% python3 -q
>>> import numpy as np
>>> np.set_printoptions(precision=3, suppress=True, linewidth=100, floatmode="fixed")
>>> def rd(a):
...     return np.round(a, 3) + 0
... 
>>> X = np.minimum.outer(np.arange(1, 7), np.arange(1, 7)) * -2
>>> print(X)
[[ -2  -2  -2  -2  -2  -2]
 [ -2  -4  -4  -4  -4  -4]
 [ -2  -4  -6  -6  -6  -6]
 [ -2  -4  -6  -8  -8  -8]
 [ -2  -4  -6  -8 -10 -10]
 [ -2  -4  -6  -8 -10 -12]]
>>> rng = np.random.default_rng(745590)
>>> lab = rng.permutation(6)
>>> print(lab)
[1 5 0 2 4 3]
>>> A2 = X[lab][:, lab]
>>> print(np.allclose(A2, X))
False
>>> print(A2)
[[ -4  -4  -2  -4  -4  -4]
 [ -4 -12  -2  -6 -10  -8]
 [ -2  -2  -2  -2  -2  -2]
 [ -4  -6  -2  -6  -6  -6]
 [ -4 -10  -2  -6 -10  -8]
 [ -4  -8  -2  -6  -8  -8]]
>>> print(rd(np.linalg.det(A2)), rd(np.linalg.det(X[lab])))
64.0 64.0
>>> print(np.trace(A2))
-42
>>> print(rd(np.sort(np.abs(np.linalg.eigvals(A2)))))
[ 0.530  0.638  0.892  1.549  3.976 34.414]
>>> ev, V = np.linalg.eigh(A2)
>>> vec = np.array([1, -2, -1, 2, -1, 2])
>>> print(rd(np.linalg.eigvalsh(A2[1:, 1:])))
[-32.254  -2.972  -1.318  -0.880  -0.576]
>>> ev, V = np.linalg.eigh(X)
>>> print(rd(V.T @ V))
[[1.000 0.000 0.000 0.000 0.000 0.000]
 [0.000 1.000 0.000 0.000 0.000 0.000]
 [0.000 0.000 1.000 0.000 0.000 0.000]
 [0.000 0.000 0.000 1.000 0.000 0.000]
 [0.000 0.000 0.000 0.000 1.000 0.000]
 [0.000 0.000 0.000 0.000 0.000 1.000]]
>>> print(rd(np.linalg.eigvalsh(X + 5 * np.eye(6))))
[-29.414   1.024   3.451   4.108   4.362   4.470]
>>> print(rd(V @ np.diag(ev) @ V.T))
[[ -2.000  -2.000  -2.000  -2.000  -2.000  -2.000]
 [ -2.000  -4.000  -4.000  -4.000  -4.000  -4.000]
 [ -2.000  -4.000  -6.000  -6.000  -6.000  -6.000]
 [ -2.000  -4.000  -6.000  -8.000  -8.000  -8.000]
 [ -2.000  -4.000  -6.000  -8.000 -10.000 -10.000]
 [ -2.000  -4.000  -6.000  -8.000 -10.000 -12.000]]
>>> print(rd(V.T @ X @ V))
[[-34.414   0.000   0.000   0.000   0.000   0.000]
 [  0.000  -3.976   0.000   0.000   0.000   0.000]
 [  0.000   0.000  -1.549   0.000   0.000   0.000]
 [  0.000   0.000   0.000  -0.892   0.000   0.000]
 [  0.000   0.000   0.000   0.000  -0.638   0.000]
 [  0.000   0.000   0.000   0.000   0.000  -0.530]]
>>> mat = np.loadtxt("test4.csv", delimiter=",")
>>> print(mat)
[[0.000 0.000 3.000 0.000 0.000 0.000 0.000 0.000 0.000]
 [0.000 2.000 0.000 0.000 0.000 0.000 0.000 0.000 0.000]
 [1.000 0.000 0.000 0.000 0.000 0.000 0.000 0.000 0.000]
 [0.000 0.000 0.000 0.000 0.000 0.000 0.000 0.000 0.000]
 [0.000 0.000 0.000 0.000 0.000 0.000 2.000 0.000 0.000]
 [0.000 0.000 0.000 0.000 3.000 0.000 0.000 0.000 0.000]
 [0.000 0.000 0.000 0.000 0.000 0.000 0.000 0.000 0.000]
 [0.000 0.000 0.000 0.000 0.000 0.000 0.000 0.000 3.000]
 [0.000 0.000 0.000 0.000 0.000 2.000 0.000 0.000 0.000]]
>>> # looks like rank 7
>>> rk = np.linalg.matrix_rank(mat)
>>> print(rk)
7
>>> null = np.linalg.svd(mat)[2][rk:].T
>>> print([int(np.linalg.matrix_rank(np.delete(mat, i, axis=0))) for i in range(9)])
[6, 6, 6, 7, 6, 6, 7, 6, 6]
>>> print(null.shape)
(9, 2)
>>> A2 = np.array([[0, -2],
...     [0, -3],
...     [1, -3],
...     [-2, 2],
...     [-1, 3],
...     [-2, 0],
...     [1, -3],
...     [-3, 2],
...     [2, 2]])
>>> print(np.linalg.matrix_rank(mat @ A2))
2
>>> print(np.vstack([mat, A2.T]).shape)
(11, 9)
>>> print(np.einsum("ij->j", mat))
[1.000 2.000 3.000 0.000 3.000 2.000 2.000 0.000 3.000]
>>> print(np.linalg.matrix_rank(np.vstack([mat, A2.T])))
9
>>> print(mat @ A2)
[[ 3.000 -9.000]
 [ 0.000 -6.000]
 [ 0.000 -2.000]
 [ 0.000  0.000]
 [ 2.000 -6.000]
 [-3.000  9.000]
 [ 0.000  0.000]
 [ 6.000  6.000]
 [-4.000  0.000]]
>>> print(np.einsum("ij,ij->i", mat, mat))
[9.000 4.000 1.000 0.000 4.000 9.000 0.000 9.000 4.000]
>>> print(A2.T @ mat.T)
[[ 3.000  0.000  0.000  0.000  2.000 -3.000  0.000  6.000 -4.000]
 [-9.000 -6.000 -2.000  0.000 -6.000  9.000  0.000  6.000  0.000]]
>>> A2 @ mat
Traceback (most recent call last):
  File "<python-input-38>", line 1, in <module>
    A2 @ mat
    ~~~^~~~~
ValueError: matmul: Input operand 1 has a mismatch in its core dimension 0, with gufunc signature (n?,k),(k,m?)->(n?,m?) (size 9 is different from 2)
